$ ipython --no-banner

In [1]: import numpy as np

In [2]: from numpy import linalg as LA

In [3]: np.set_printoptions(suppress=True, linewidth=200)

In [4]: X = np.load("sample9.npy")

In [5]: X
Out[5]: 
array([[0.4   , 0.    , 0.4   , 0.2   ],
       [0.    , 0.25  , 0.25  , 0.5   ],
       [0.2857, 0.2857, 0.4286, 0.    ],
       [0.3333, 0.1667, 0.    , 0.5   ]])

In [6]: round(float(LA.norm(X, 1)), 4), round(float(LA.norm(X, np.inf)), 4)
Out[6]: (1.2, 1.0)

In [7]: np.round(LA.norm(X, axis=0), 4)
Out[7]: array([0.5939, 0.4146, 0.6373, 0.7348])

In [8]: round(X[3] @ X[1], 4)
Out[8]: np.float64(0.2917)

In [9]: np.round(LA.norm(X[3] - X[1]), 4)
Out[9]: np.float64(0.4249)

In [10]: LA.norm(X, axis=1).argmax()
Out[10]: np.int64(3)

In [11]: np.round(LA.norm(X) ** 2 / LA.norm(X, 2) ** 2, 4)
Out[11]: np.float64(1.4193)

In [12]: np.round(LA.norm(X, 2), 4)
Out[12]: np.float64(1.018)

In [13]: W1 = np.array([[2, -1, 0, -1, 2],
    ...:     [-2, -2, 2, 0, -1],
    ...:     [-2, 0, -1, 2, 0],
    ...:     [2, 2, -1, 0, 1]])

In [14]: c = np.array([3, 2, -4, -3, 2])

In [15]: hid = np.maximum(X @ W1 + c, 0)

In [16]: LA.matrix_rank(hid)
Out[16]: np.int64(3)

In [17]: (hid > 0).mean(axis=0)
Out[17]: array([1., 1., 0., 0., 1.])

In [18]: C = np.array([[1, 0, 1], [2, 0, 3], [2, 1, 1], [2, 3, 3], [1, 1, 1]])

In [19]: W1 @ C
Out[19]: 
array([[ 0, -1, -2],
       [-3,  1, -7],
       [ 0,  5,  3],
       [ 5,  0,  8]])

In [20]: q, r_ = LA.qr(X)

In [21]: np.allclose(r_.T @ r_, X.T @ X)
Out[21]: True

In [22]: np.round(q @ r_, 4) + 0
Out[22]: 
array([[0.4   , 0.    , 0.4   , 0.2   ],
       [0.    , 0.25  , 0.25  , 0.5   ],
       [0.2857, 0.2857, 0.4286, 0.    ],
       [0.3333, 0.1667, 0.    , 0.5   ]])

In [23]: q.shape, r_.shape
Out[23]: ((4, 4), (4, 4))

In [24]: round(float(abs(r_[0, 0])), 4), np.round(LA.norm(X[:, 0]), 4)
Out[24]: (0.5939, np.float64(0.5939))

In [25]: T = np.stack([X, 2 * X, X[::-1]])

In [26]: np.round(np.einsum("bij,cij->bc", T, T), 4)
Out[26]: 
array([[1.4708, 2.9416, 0.8238],
       [2.9416, 5.8833, 1.6476],
       [0.8238, 1.6476, 1.4708]])

In [27]: np.round(LA.norm(T, axis=(1, 2)), 4)
Out[27]: array([1.2128, 2.4256, 1.2128])

In [28]: (T @ X.T).shape
Out[28]: (3, 4, 4)

In [29]: np.round(T.sum(axis=0), 4)
Out[29]: 
array([[1.5333, 0.1667, 1.2   , 1.1   ],
       [0.2857, 1.0357, 1.1786, 1.5   ],
       [0.8571, 1.1071, 1.5358, 0.5   ],
       [1.3999, 0.5001, 0.4   , 1.7   ]])

In [30]: LA.matrix_rank(T)
Out[30]: array([4, 4, 4])

In [31]: T.shape
Out[31]: (3, 4, 4)

In [32]: C = np.array([[-2, -1, -3, -1, -1, 1], [-1, -3, 0, 0, 2, -3]])

In [33]: F = np.repeat(C, 25 // 2, axis=0)

In [34]: rng = np.random.default_rng(1325)

In [35]: F = F + 0.05 * rng.normal(size=F.shape)

In [36]: F.round(4)
Out[36]: 
array([[-1.9432, -0.948 , -3.0035, -1.0511, -0.9374,  0.9714],
       [-2.0456, -0.9926, -3.006 , -1.0211, -1.0456,  1.0364],
       [-2.0171, -0.9675, -2.9335, -0.9686, -1.0461,  1.0681],
       [-2.0091, -0.9957, -3.0179, -0.9993, -0.9926,  1.0099],
       [-1.9966, -1.0194, -3.009 , -0.9934, -0.9487,  0.999 ],
       [-2.007 , -0.9793, -2.9368, -0.9746, -0.9612,  1.0036],
       [-1.987 , -0.9712, -3.0312, -0.9929, -1.0196,  1.0515],
       [-1.9517, -0.993 , -2.9955, -0.9942, -0.9724,  1.0353],
       [-2.0463, -0.9985, -2.9184, -0.9641, -1.0311,  1.0066],
       [-2.0455, -1.0107, -2.9666, -0.9981, -0.9097,  1.0789],
       [-2.0582, -1.0122, -3.074 , -0.9238, -1.0419,  1.0376],
       [-1.9256, -0.9397, -2.9047, -0.9983, -1.0799,  1.0117],
       [-1.0513, -2.99  , -0.054 ,  0.092 ,  2.0018, -2.9875],
       [-1.0014, -2.9971,  0.011 ,  0.0312,  2.0425, -3.0138],
       [-1.068 , -3.0465,  0.0568, -0.1198,  2.0251, -3.0398],
       [-0.9973, -3.0025,  0.0286,  0.0477,  2.0942, -3.0595],
       [-0.9993, -3.0413,  0.0143,  0.0186,  2.0835, -2.9377],
       [-1.0804, -2.9975, -0.0137, -0.0623,  2.0126, -3.0471],
       [-0.9835, -2.9651, -0.0152, -0.0538,  2.0573, -2.9305],
       [-0.9666, -2.9636, -0.0185,  0.0531,  1.9431, -3.0624],
       [-1.0179, -2.974 ,  0.0461,  0.0428,  1.9858, -3.038 ],
       [-1.0955, -3.0173, -0.0134, -0.0618,  1.9463, -3.001 ],
       [-0.9745, -2.9635,  0.012 ,  0.0097,  2.1118, -2.9676],
       [-1.0263, -3.0026,  0.0011, -0.0332,  1.9313, -3.0313]])

In [37]: W1 = np.array([[2, 1, 2], [8, 1, 6], [3, 6, 6], [2, 5, 1], [9, 2, 0], [8, 2, 6]])

In [38]: c = np.array([3, 1, 0])

In [39]: hid = np.maximum(F @ W1 + c, 0)

In [40]: LA.matrix_rank(hid)
Out[40]: np.int64(0)

In [41]: C = np.array([[-1, 0], [-1, 5], [5, 3]])

In [42]: W1 @ C
Out[42]: 
array([[  7,  11],
       [ 21,  23],
       [ 21,  48],
       [ -2,  28],
       [-11,  10],
       [ 20,  28]])

In [43]: d = LA.norm(F[:, None] - F[None], axis=-1)

In [44]: np.unravel_index(d.round(6).argmax(), d.shape)
Out[44]: (np.int64(10), np.int64(15))

In [45]: np.flatnonzero(d[19] < d.mean() / 2)
Out[45]: array([12, 13, 14, 15, 16, 17, 18, 19, 20, 21, 22, 23])
